$ python -q
>>> import numpy as np
>>> np.set_printoptions(precision=2, suppress=True, linewidth=120)
>>> M = np.load("dump.npy")
>>> M
array([[-1., -1.,  0.,  0.,  0.,  0.,  0.,  0.,  0.,  0.,  0.,  0.,  0.,  0.],
       [-1.,  2., -1.,  0.,  0.,  0.,  0.,  0.,  0.,  0.,  0.,  0.,  0.,  0.],
       [ 0., -1.,  3., -1.,  0.,  0.,  0.,  0.,  0.,  0.,  0.,  0.,  0.,  0.],
       [ 0.,  0., -1., -2., -1.,  0.,  0.,  0.,  0.,  0.,  0.,  0.,  0.,  0.],
       [ 0.,  0.,  0., -1.,  1., -1.,  0.,  0.,  0.,  0.,  0.,  0.,  0.,  0.],
       [ 0.,  0.,  0.,  0., -1., -3., -1.,  0.,  0.,  0.,  0.,  0.,  0.,  0.],
       [ 0.,  0.,  0.,  0.,  0., -1.,  2., -1.,  0.,  0.,  0.,  0.,  0.,  0.],
       [ 0.,  0.,  0.,  0.,  0.,  0., -1., -2., -1.,  0.,  0.,  0.,  0.,  0.],
       [ 0.,  0.,  0.,  0.,  0.,  0.,  0., -1.,  2., -1.,  0.,  0.,  0.,  0.],
       [ 0.,  0.,  0.,  0.,  0.,  0.,  0.,  0., -1., -3., -1.,  0.,  0.,  0.],
       [ 0.,  0.,  0.,  0.,  0.,  0.,  0.,  0.,  0., -1.,  2., -1.,  0.,  0.],
       [ 0.,  0.,  0.,  0.,  0.,  0.,  0.,  0.,  0.,  0., -1.,  2., -1.,  0.],
       [ 0.,  0.,  0.,  0.,  0.,  0.,  0.,  0.,  0.,  0.,  0., -1.,  0., -1.],
       [ 0.,  0.,  0.,  0.,  0.,  0.,  0.,  0.,  0.,  0.,  0.,  0., -1.,  2.]])
>>> # equal to its transpose
>>> ev, vecs = np.linalg.eigh(M)
>>> x0 = np.array([1, 2, 1, 2, 2, -1, 0, -2, 1, 1, 0, -1, 1, 0])
>>> x0 @ M @ x0
np.float64(-16.0)
>>> m1 = np.load("a.npy")
>>> m1.round(2) + 0
array([[0.12, 0.17, 0.02, 0.12, 0.17, 0.17, 0.07],
       [0.17, 0.24, 0.03, 0.17, 0.24, 0.24, 0.1 ],
       [0.02, 0.03, 0.  , 0.02, 0.03, 0.03, 0.01],
       [0.12, 0.17, 0.02, 0.12, 0.17, 0.17, 0.07],
       [0.17, 0.24, 0.03, 0.17, 0.24, 0.24, 0.1 ],
       [0.17, 0.24, 0.03, 0.17, 0.24, 0.24, 0.1 ],
       [0.07, 0.1 , 0.01, 0.07, 0.1 , 0.1 , 0.04]])
>>> # symmetric, so the eigenvalues are real
>>> x0 = np.array([1, 3, -1, 4, -5, -2, 5])
>>> m1 @ (2 * x0)
array([0.53, 0.74, 0.11, 0.53, 0.74, 0.74, 0.32])
>>> (m1 * x0).sum(axis=1)
array([0.27, 0.37, 0.05, 0.27, 0.37, 0.37, 0.16])
>>> np.einsum("ij,j->i", m1, x0)
array([0.27, 0.37, 0.05, 0.27, 0.37, 0.37, 0.16])
>>> def softmax(z):
...     e = np.exp(z - z.max(axis=-1, keepdims=True))
...     return e / e.sum(axis=-1, keepdims=True)
... 
>>> softmax(m1).sum(axis=1)
array([1., 1., 1., 1., 1., 1., 1.])
>>> softmax(m1[4])
array([0.14, 0.15, 0.12, 0.14, 0.15, 0.15, 0.13])
>>> softmax(10 * m1[4])
array([0.12, 0.23, 0.03, 0.12, 0.23, 0.23, 0.06])
>>> scores = m1 @ m1.T / np.sqrt(7)
>>> softmax(scores).round(6).argmax(axis=1)
array([1, 1, 1, 1, 1, 1, 1])
>>> softmax(scores + np.triu(np.full(scores.shape, -np.inf), 1))
array([[1.  , 0.  , 0.  , 0.  , 0.  , 0.  , 0.  ],
       [0.49, 0.51, 0.  , 0.  , 0.  , 0.  , 0.  ],
       [0.33, 0.33, 0.33, 0.  , 0.  , 0.  , 0.  ],
       [0.25, 0.26, 0.24, 0.25, 0.  , 0.  , 0.  ],
       [0.2 , 0.21, 0.19, 0.2 , 0.21, 0.  , 0.  ],
       [0.17, 0.17, 0.16, 0.17, 0.17, 0.17, 0.  ],
       [0.14, 0.14, 0.14, 0.14, 0.14, 0.14, 0.14]])
>>> rng = np.random.default_rng(502864)
>>> B = m1 + rng.integers(-2, 3, (7, 1)) @ rng.integers(-2, 3, (1, 7))
>>> B
array([[ 2.12, -3.83, -1.98,  0.12,  4.17,  2.17,  0.07],
       [ 2.17, -3.76, -1.97,  0.17,  4.24,  2.24,  0.1 ],
       [-0.98,  2.03,  1.  ,  0.02, -1.97, -0.97,  0.01],
       [-1.88,  4.17,  2.02,  0.12, -3.83, -1.83,  0.07],
       [ 2.17, -3.76, -1.97,  0.17,  4.24,  2.24,  0.1 ],
       [-1.83,  4.24,  2.03,  0.17, -3.76, -1.76,  0.1 ],
       [-0.93,  2.1 ,  1.01,  0.07, -1.9 , -0.9 ,  0.04]])
>>> np.abs(B - m1).sum(axis=1)
array([14., 14.,  7., 14., 14., 14.,  7.])
>>> np.abs(np.diag(np.linalg.qr(m1)[1])) > 1e-9
array([ True, False, False, False, False, False, False])
>>> np.allclose(m1[:-1].T @ np.linalg.lstsq(m1[:-1].T, m1[-1])[0], m1[-1])
True
>>> np.unique(m1.round(6), axis=0).shape
(4, 7)
>>> np.round(m1 @ np.linalg.pinv(m1) @ m1, 2) + 0
array([[0.12, 0.17, 0.02, 0.12, 0.17, 0.17, 0.07],
       [0.17, 0.24, 0.03, 0.17, 0.24, 0.24, 0.1 ],
       [0.02, 0.03, 0.  , 0.02, 0.03, 0.03, 0.01],
       [0.12, 0.17, 0.02, 0.12, 0.17, 0.17, 0.07],
       [0.17, 0.24, 0.03, 0.17, 0.24, 0.24, 0.1 ],
       [0.17, 0.24, 0.03, 0.17, 0.24, 0.24, 0.1 ],
       [0.07, 0.1 , 0.01, 0.07, 0.1 , 0.1 , 0.04]])
>>> ev, vecs = np.linalg.eigh(m1)
>>> x0 = np.array([1, 0, 1, 0, -2, 0, 1])
>>> np.round(vecs * np.maximum(ev, 0) @ vecs.T, 2) + 0
array([[0.12, 0.17, 0.02, 0.12, 0.17, 0.17, 0.07],
       [0.17, 0.24, 0.03, 0.17, 0.24, 0.24, 0.1 ],
       [0.02, 0.03, 0.  , 0.02, 0.03, 0.03, 0.01],
       [0.12, 0.17, 0.02, 0.12, 0.17, 0.17, 0.07],
       [0.17, 0.24, 0.03, 0.17, 0.24, 0.24, 0.1 ],
       [0.17, 0.24, 0.03, 0.17, 0.24, 0.24, 0.1 ],
       [0.07, 0.1 , 0.01, 0.07, 0.1 , 0.1 , 0.04]])
>>> np.round(np.linalg.eigvalsh(m1[1:, 1:]), 2) + 0
array([0.  , 0.  , 0.  , 0.  , 0.  , 0.88])
>>> np.round(vecs * np.abs(ev) @ vecs.T, 2) + 0
array([[0.12, 0.17, 0.02, 0.12, 0.17, 0.17, 0.07],
       [0.17, 0.24, 0.03, 0.17, 0.24, 0.24, 0.1 ],
       [0.02, 0.03, 0.  , 0.02, 0.03, 0.03, 0.01],
       [0.12, 0.17, 0.02, 0.12, 0.17, 0.17, 0.07],
       [0.17, 0.24, 0.03, 0.17, 0.24, 0.24, 0.1 ],
       [0.17, 0.24, 0.03, 0.17, 0.24, 0.24, 0.1 ],
       [0.07, 0.1 , 0.01, 0.07, 0.1 , 0.1 , 0.04]])
>>> W0 = np.array([[2, -6, -4, 1, -5, -2, 4],
...     [7, -3, -1, 9, 1, 6, -9],
...     [7, -8, 3, 7, 4, 2, 1],
...     [-6, -9, 6, -9, -6, 0, 5],
...     [3, -1, 6, -2, -5, -6, -7],
...     [3, -3, 1, 1, 4, 9, -2],
...     [8, 4, 1, -2, -3, 9, 9],
...     [2, -7, 2, -9, 2, 5, -6],
...     [6, 9, -3, 1, -2, 3, -4]])
>>> W0[7] = W0[8]
>>> W0
array([[ 2, -6, -4,  1, -5, -2,  4],
       [ 7, -3, -1,  9,  1,  6, -9],
       [ 7, -8,  3,  7,  4,  2,  1],
       [-6, -9,  6, -9, -6,  0,  5],
       [ 3, -1,  6, -2, -5, -6, -7],
       [ 3, -3,  1,  1,  4,  9, -2],
       [ 8,  4,  1, -2, -3,  9,  9],
       [ 6,  9, -3,  1, -2,  3, -4],
       [ 6,  9, -3,  1, -2,  3, -4]])
>>> # row 8 repeats row 7
>>> B = W0[0, 0] * W0[1:] - np.outer(W0[1:, 0], W0[0])
>>> B
array([[  0,  36,  26,  11,  37,  26, -46],
       [  0,  26,  34,   7,  43,  18, -26],
       [  0, -54, -12, -12, -42, -12,  34],
       [  0,  16,  24,  -7,   5,  -6, -26],
       [  0,  12,  14,  -1,  23,  24, -16],
       [  0,  56,  34, -12,  34,  34, -14],
       [  0,  54,  18,  -4,  26,  18, -32],
       [  0,  54,  18,  -4,  26,  18, -32]])
>>> np.flatnonzero(~B.round(6).any(axis=1))
array([], dtype=int64)
